$ python3 -q
>>> import numpy as np
>>> import numpy.linalg as la
>>> np.set_printoptions(suppress=True, linewidth=100)
>>> M = np.load("case1.npy")
>>> M
array([[  0.94,  -2.29,   0.43,  -2.07],
       [ 11.25,  -2.2 ,  -1.91, -22.57],
       [-10.96,  -4.89,   3.99,  15.81],
       [  8.72,  17.13,  -7.9 ,   1.96],
       [-11.15, -15.31,   7.99,   2.24]])
>>> q, V = la.qr(M[:, :2])[0], la.qr(M[:, 2:])[0]
>>> sigma = la.svd(q.T @ V, compute_uv=False)
>>> print(np.round(np.degrees(np.arccos(sigma.clip(0, 1))), 2))
[0.61 6.96]
>>> print(round(la.norm(q @ q.T - V @ V.T, 2), 2))
0.12
>>> print(sigma.round(2))
[1.   0.99]
>>> Uu, sigma, VT = la.svd(M)
>>> sigma.round(2)
array([35.48, 25.84,  1.28,  0.13])
>>> out = Uu[:, :2] @ np.diag(sigma[:2]) @ VT[:2]
>>> np.round(la.norm(M - out) / la.norm(M), 2)
np.float64(0.03)
>>> la.matrix_rank(M, rtol=0.05)
np.int64(2)
>>> round(np.abs(M - out).max(), 2)
np.float64(0.68)
>>> np.round(la.norm(M - out, 2), 2), np.round(sigma[2], 2)
(np.float64(1.28), np.float64(1.28))
>>> la.matrix_rank(out)
np.int64(2)
>>> np.round(la.norm(M, 2) / la.norm(M), 2)
np.float64(0.81)
>>> la.matrix_rank(M, rtol=0.1)
np.int64(2)
>>> round(np.log10(la.cond(M)))
2
>>> np.argsort(-la.norm(M, axis=0).round(6), kind="stable")[:3]
array([3, 1, 0])
>>> np.round(np.abs(la.svd(M)[2][-1]), 2)
array([0.36, 0.22, 0.9 , 0.09])
>>> proj = M @ la.solve(M.T @ M, M.T)
>>> proj.round(2) + 0
array([[ 0.67, -0.03,  0.  , -0.34, -0.32],
       [-0.03,  1.  ,  0.  , -0.04, -0.03],
       [ 0.  ,  0.  ,  1.  ,  0.  ,  0.  ],
       [-0.34, -0.04,  0.  ,  0.65, -0.33],
       [-0.32, -0.03,  0.  , -0.33,  0.68]])
>>> np.round(la.eigvalsh(proj), 2) + 0
array([0., 1., 1., 1., 1.])
>>> np.round((np.eye(5) - proj) @ M, 2) + 0
array([[0., 0., 0., 0.],
       [0., 0., 0., 0.],
       [0., 0., 0., 0.],
       [0., 0., 0., 0.],
       [0., 0., 0., 0.]])
>>> np.allclose(proj @ proj, proj)
True
>>> print(np.round(M.mean(axis=0), 2))
[-0.24 -1.51  0.52 -0.93]
>>> np.unravel_index(np.abs(M).argmax(), M.shape)
(np.int64(1), np.int64(3))
>>> data = np.load("block8.npy")
>>> data.round(2)
array([[ 0.29, -0.03,  0.12,  0.36, -0.25],
       [-0.03,  1.  ,  0.01,  0.02, -0.01],
       [ 0.12,  0.01,  0.98, -0.06,  0.04],
       [ 0.36,  0.02, -0.06,  0.82,  0.12],
       [-0.25, -0.01,  0.04,  0.12,  0.92]])
>>> x0 = np.array([3, 3, 3, 3, 1])
>>> np.round(data @ x0, 2)
array([1.99, 2.96, 3.18, 3.52, 0.65])
>>> out = np.array([[-5, -2, -1], [-2, -3, 1], [-4, -5, -3], [-8, 4, 1], [-1, 1, -4]])
>>> print(la.matrix_rank(data @ out))
3
>>> print(np.vstack([data, out.T]).shape)
(8, 5)
>>> np.round(np.einsum("ij->j", data), 2)
array([0.5 , 0.98, 1.09, 1.25, 0.83])
>>> print(np.round(np.einsum("ik,kj->ij", data, out), 2))
[[-4.52  0.09  0.65]
 [-1.98 -2.91  1.07]
 [-4.08 -5.36 -3.29]
 [-8.24  2.94  0.16]
 [-0.83  1.72 -3.43]]
>>> np.round(np.einsum("ik,kj->ji", data, out), 2)
array([[-4.52, -1.98, -4.08, -8.24, -0.83],
       [ 0.09, -2.91, -5.36,  2.94,  1.72],
       [ 0.65,  1.07, -3.29,  0.16, -3.43]])
